$ ipython --no-banner

In [1]: import numpy as np

In [2]: from numpy import linalg as LA

In [3]: np.set_printoptions(suppress=True, linewidth=200)

In [4]: m1 = np.loadtxt("a.csv", delimiter=",")

In [5]: m1
Out[5]: 
array([[ 14.,  -9.,   7.,   6.],
       [ 20., -14.,  20.,  18.],
       [-20.,   7., -13.,  -4.],
       [ 20.,  -7.,  20.,  11.]])

In [6]: print(np.einsum("ij,ji->", m1, m1))
150.0

In [7]: np.round(LA.det(m1[::-1]), 2)
Out[7]: np.float64(1176.0)

In [8]: def softmax(z):
   ...:     e = np.exp(z - z.max(axis=-1, keepdims=True))
   ...:     return e / e.sum(axis=-1, keepdims=True)
   ...: 

In [9]: print(np.round(softmax(10 * m1[1]), 2) + 0)
[0.5 0.  0.5 0. ]

In [10]: print(np.round(softmax(m1[1] + -2), 2) + 0)
[0.47 0.   0.47 0.06]

In [11]: np.round(softmax(m1[1]), 2) + 0
Out[11]: array([0.47, 0.  , 0.47, 0.06])

In [12]: att = m1 @ m1.T / np.sqrt(4)

In [13]: np.round(softmax(att), 2) + 0
Out[13]: 
array([[0., 1., 0., 0.],
       [0., 1., 0., 0.],
       [0., 0., 1., 0.],
       [0., 1., 0., 0.]])

In [14]: softmax(att).round(6).argmax(axis=1)
Out[14]: array([1, 1, 2, 1])

In [15]: A = np.load("data.npy")

In [16]: A
Out[16]: 
array([[ 4,  4,  4,  4,  4,  4,  4],
       [ 4,  8,  8,  8,  8,  8,  8],
       [ 4,  8, 12, 12, 12, 12, 12],
       [ 4,  8, 12, 16, 16, 16, 16],
       [ 4,  8, 12, 16, 20, 20, 20],
       [ 4,  8, 12, 16, 20, 24, 24],
       [ 4,  8, 12, 16, 20, 24, 28]])

In [17]: # equal to its transpose

In [18]: L = LA.cholesky(A)

In [19]: np.diag(L) ** 2
Out[19]: array([4., 4., 4., 4., 4., 4., 4.])

In [20]: print(np.prod(np.diag(L)) ** 2, round(float(LA.det(A)), 2))
16384.0 16384.0

In [21]: L
Out[21]: 
array([[2., 0., 0., 0., 0., 0., 0.],
       [2., 2., 0., 0., 0., 0., 0.],
       [2., 2., 2., 0., 0., 0., 0.],
       [2., 2., 2., 2., 0., 0., 0.],
       [2., 2., 2., 2., 2., 0., 0.],
       [2., 2., 2., 2., 2., 2., 0.],
       [2., 2., 2., 2., 2., 2., 2.]])

In [22]: vec = np.array([8, 4, 7, 4, -3, 3, 5])

In [23]: target = A @ vec

In [24]: beta, lr = np.zeros(7), 1 / LA.norm(A, 2) ** 2

In [25]: for i in range(250):
    ...:     beta -= lr * A.T @ (A @ beta - target)
    ...:     if i % 50 == 0: print(i, round(LA.norm(A @ beta - target), 2))
    ...: 
0 65.87
50 40.89
100 29.62
150 24.44
200 21.61

In [26]: beta.round(2)
Out[26]: array([3.76, 5.4 , 5.29, 3.71, 2.16, 2.24, 2.79])

In [27]: E = np.loadtxt("dump.csv", delimiter=",")

In [28]: E
Out[28]: 
array([[ 9.6 ,  6.03,  4.83,  4.81, -0.69,  8.28,  2.8 ,  5.01],
       [ 8.11,  6.82,  4.38,  0.65,  0.27,  8.44,  3.9 ,  3.81],
       [ 8.12,  4.32,  3.92,  2.49,  0.36,  9.67,  3.97,  2.12],
       [ 9.47,  6.46,  3.07,  4.15,  0.81,  8.74, -0.94,  3.06],
       [ 8.26,  7.64,  4.84,  3.39,  1.02,  8.45,  3.11,  1.76],
       [ 9.9 ,  5.28,  2.92,  3.72,  0.39,  8.54,  4.  ,  2.39],
       [ 7.83,  5.69,  0.42,  3.34,  1.6 ,  8.68,  2.75,  0.99],
       [ 9.2 ,  6.03,  2.4 ,  4.64, -0.61,  7.9 ,  2.65,  3.31],
       [ 9.69,  5.95,  2.41,  3.1 ,  0.46,  8.74,  2.32,  2.27],
       [ 8.82,  7.76,  3.1 ,  1.53,  0.67,  7.  ,  3.41,  2.77],
       [ 8.95,  4.77,  2.97,  3.49, -1.84,  8.68,  2.93,  3.08],
       [10.17,  4.1 ,  2.57,  2.46,  0.74,  9.39,  3.04,  1.42],
       [10.22,  5.71,  2.11,  2.  ,  0.32,  9.73,  2.19,  2.45],
       [ 7.92,  5.62,  0.66,  3.06,  1.35, 10.77,  4.01,  2.19],
       [ 8.04,  7.24,  1.99,  2.91,  0.29, 11.95,  3.31,  3.42],
       [ 8.93,  5.16,  3.09,  4.98,  0.71,  8.13,  3.4 ,  0.2 ],
       [ 9.98,  5.65,  2.72,  1.8 ,  0.34,  8.54,  1.94,  2.95],
       [ 7.2 ,  7.2 ,  3.02,  2.35,  0.16,  9.23,  2.8 ,  1.28],
       [ 9.79,  6.56,  2.83,  2.95,  1.72,  9.25,  0.93,  3.64]])

In [29]: A2 = np.c_[E[:, :1] @ np.array([[0]]), np.array([0, 0, 2, 0, 0, 2, 1, 0, 0, 2, 2, 2, 1, 0, 1, 0, 0, 1, 2])]

In [30]: A2
Out[30]: 
array([[0., 0.],
       [0., 0.],
       [0., 2.],
       [0., 0.],
       [0., 0.],
       [0., 2.],
       [0., 1.],
       [0., 0.],
       [0., 0.],
       [0., 2.],
       [0., 2.],
       [0., 2.],
       [0., 1.],
       [0., 0.],
       [0., 1.],
       [0., 0.],
       [0., 0.],
       [0., 1.],
       [0., 2.]])

In [31]: np.round(LA.norm(A2 - E @ LA.lstsq(E, A2)[0], axis=0), 2)
Out[31]: array([0.  , 3.44])

In [32]: LA.matrix_rank(np.c_[E, A2])
Out[32]: np.int64(9)
